$ ipython --no-banner

In [1]: import numpy as np

In [2]: np.set_printoptions(suppress=True, linewidth=140)

In [3]: basis = np.sign(np.array([[3, 3, 1], [0, 0, 2], [0, 3, 3]]))

In [4]: B = (np.tril(basis, -1) + np.eye(3)) @ (np.triu(basis, 1) + np.eye(3))

In [5]: w = np.array([-2, 1, 2])

In [6]: K = np.rint(B * w @ np.linalg.inv(B)) + 0

In [7]: print(K)
[[-2.  2.  1.]
 [ 0.  0.  1.]
 [ 0. -2.  3.]]

In [8]: print(np.round(np.sort(np.abs(np.linalg.eigvals(K))), 3))
[1. 2. 2.]

In [9]: print((K - K.T) / 2)
[[ 0.   1.   0.5]
 [-1.   0.   1.5]
 [-0.5 -1.5  0. ]]

In [10]: print(round(float(np.abs(np.linalg.eigvals(K)).max()), 3))
2.0

In [11]: W0 = np.load("m.npy")

In [12]: print(W0)
[[ 1 -3  1 -3  1]
 [ 0 -1  1  1  2]
 [ 0  0  0  0 -2]
 [ 0  0  0 -2 -1]
 [ 0  0  0  0  3]]

In [13]: # rows and columns are dependent

In [14]: print(np.round(np.linalg.norm(W0[0], 1), 3), round(np.linalg.norm(W0[0], np.inf), 3))
9.0 3.0

In [15]: print(round(np.linalg.norm(W0, "nuc"), 3))
11.447

In [16]: print(np.round(np.linalg.norm(W0, axis=1), 3))
[4.583 2.646 2.    2.236 3.   ]

In [17]: print(round(float(np.linalg.norm(W0) ** 2 / np.linalg.norm(W0, 2) ** 2), 3))
1.884

In [18]: print(round(np.linalg.norm(W0[0] - W0[1]), 3))
4.69

In [19]: print(W0[0] @ W0[1])
3

In [20]: print(np.linalg.matrix_rank(W0, rtol=0.1))
3

In [21]: rk = np.linalg.matrix_rank(W0)

In [22]: print(rk)
4

In [23]: ns = np.linalg.svd(W0)[2][rk:].T

In [24]: print([int(np.linalg.matrix_rank(W0[:i])) for i in range(1, len(W0) + 1)])
[1, 2, 3, 4, 4]

In [25]: print([int(np.linalg.matrix_rank(np.delete(W0, i, axis=0))) for i in range(5)])
[3, 3, 4, 3, 4]

In [26]: print(np.round(ns[:, 0] / ns[np.abs(ns[:, 0]).round(6).argmax(), 0], 3) + 0)
[1.  0.5 0.5 0.  0. ]

In [27]: rng = np.random.default_rng(62866)

In [28]: z = rng.permutation(5)

In [29]: print(z)
[2 0 1 3 4]

In [30]: B = W0[z][:, z]

In [31]: print(np.allclose(B, W0))
False

In [32]: print(round(float(np.linalg.det(B)), 3), np.round(np.linalg.det(W0[z]), 3))
0.0 0.0

In [33]: B = np.array([[0, -9], [-5, 7], [7, -3], [8, 9], [-4, -3]])

In [34]: print(np.linalg.matrix_rank(W0 @ B))
2

In [35]: B @ W0
Traceback (most recent call last):
  Cell In[35], line 1
    B @ W0
ValueError: matmul: Input operand 1 has a mismatch in its core dimension 0, with gufunc signature (n?,k),(k,m?)->(n?,m?) (size 5 is different from 2)


In [36]: ang = np.deg2rad(45)

In [37]: J = np.eye(7)

In [38]: J[np.ix_([2, 6], [2, 6])] = [[np.cos(ang), -np.sin(ang)], [np.sin(ang), np.cos(ang)]]

In [39]: print(J.round(3))
[[ 1.     0.     0.     0.     0.     0.     0.   ]
 [ 0.     1.     0.     0.     0.     0.     0.   ]
 [ 0.     0.     0.707  0.     0.     0.    -0.707]
 [ 0.     0.     0.     1.     0.     0.     0.   ]
 [ 0.     0.     0.     0.     1.     0.     0.   ]
 [ 0.     0.     0.     0.     0.     1.     0.   ]
 [ 0.     0.     0.707  0.     0.     0.     0.707]]

In [40]: # keeps lengths

In [41]: B = J / np.sqrt((J ** 2).mean(axis=1, keepdims=True))

In [42]: print(np.round(np.linalg.norm(B, axis=1), 3))
[2.646 2.646 2.646 2.646 2.646 2.646 2.646]

In [43]: print(np.linalg.matrix_rank(J - J.mean(axis=1, keepdims=True)))
6

In [44]: z = rng.permutation(7)

In [45]: B = J[:, z] * rng.choice([-1, 1], 7)

In [46]: print(B.round(3))
[[-1.    -0.    -0.    -0.     0.    -0.    -0.   ]
 [-0.    -0.    -1.    -0.     0.    -0.    -0.   ]
 [-0.     0.707 -0.    -0.     0.    -0.    -0.707]
 [-0.    -0.    -0.    -1.     0.    -0.    -0.   ]
 [-0.    -0.    -0.    -0.     1.    -0.    -0.   ]
 [-0.    -0.    -0.    -0.     0.    -1.    -0.   ]
 [-0.    -0.707 -0.    -0.     0.    -0.    -0.707]]

In [47]: Uu, _, vt = np.linalg.svd(J.T @ B)

In [48]: print(z)
[0 6 1 3 4 5 2]

In [49]: print(np.round(np.linalg.svd(B, compute_uv=False), 3))
[1. 1. 1. 1. 1. 1. 1.]

In [50]: print(np.round(B @ B.T, 3) + 0)
[[1. 0. 0. 0. 0. 0. 0.]
 [0. 1. 0. 0. 0. 0. 0.]
 [0. 0. 1. 0. 0. 0. 0.]
 [0. 0. 0. 1. 0. 0. 0.]
 [0. 0. 0. 0. 1. 0. 0.]
 [0. 0. 0. 0. 0. 1. 0.]
 [0. 0. 0. 0. 0. 0. 1.]]

In [51]: print(B[:, 2] @ B[:, 4])
0.0

In [52]: print(np.round(B.T @ B, 3) + 0)
[[1. 0. 0. 0. 0. 0. 0.]
 [0. 1. 0. 0. 0. 0. 0.]
 [0. 0. 1. 0. 0. 0. 0.]
 [0. 0. 0. 1. 0. 0. 0.]
 [0. 0. 0. 0. 1. 0. 0.]
 [0. 0. 0. 0. 0. 1. 0.]
 [0. 0. 0. 0. 0. 0. 1.]]

In [53]: print(np.round(np.linalg.norm(B, axis=0), 3))
[1. 1. 1. 1. 1. 1. 1.]

In [54]: arr = np.array([[0.2, 0.1, -0.7, 0.6],
    ...:     [-0.5, -0.3, 1.0, 0.6],
    ...:     [-0.4, -0.8, 0.1, 0.9],
    ...:     [0.2, 0.6, 0.0, -0.9]])

In [55]: arr[:, 0] *= 10

In [56]: print(arr)
[[ 2.   0.1 -0.7  0.6]
 [-5.  -0.3  1.   0.6]
 [-4.  -0.8  0.1  0.9]
 [ 2.   0.6  0.  -0.9]]

In [57]: # column 0 is much longer than the rest

In [58]: B = arr / np.linalg.norm(arr, axis=1, keepdims=True)

In [59]: C2 = B @ B.T

In [60]: print(np.argwhere(np.triu(np.abs(C2) > 0.95, 1)))
[[1 2]
 [2 3]]

In [61]: print(round(np.degrees(np.arccos(np.clip(C2[3, 2], -1, 1))), 3))
167.904

In [62]: print(C2.round(3))
[[ 1.    -0.915 -0.826  0.702]
 [-0.915  1.     0.972 -0.917]
 [-0.826  0.972  1.    -0.978]
 [ 0.702 -0.917 -0.978  1.   ]]

In [63]: print((C2 - 2 * np.eye(4)).round(6).argmax(axis=1))
[3 2 1 0]

In [64]: print(C2[3].round(3))
[ 0.702 -0.917 -0.978  1.   ]

In [65]: z = rng.permutation(4)

In [66]: print(z)
[1 0 3 2]

In [67]: B = arr[z][:, z]

In [68]: print(np.round(np.sort(np.abs(np.linalg.eigvals(B))), 3))
[0.227 0.59  2.021 2.558]

In [69]: print(round(float(np.linalg.det(B)), 3), round(float(np.linalg.det(arr[z])), 3))
0.693 0.693

In [70]: print(round(float(np.trace(B)), 3))
0.9
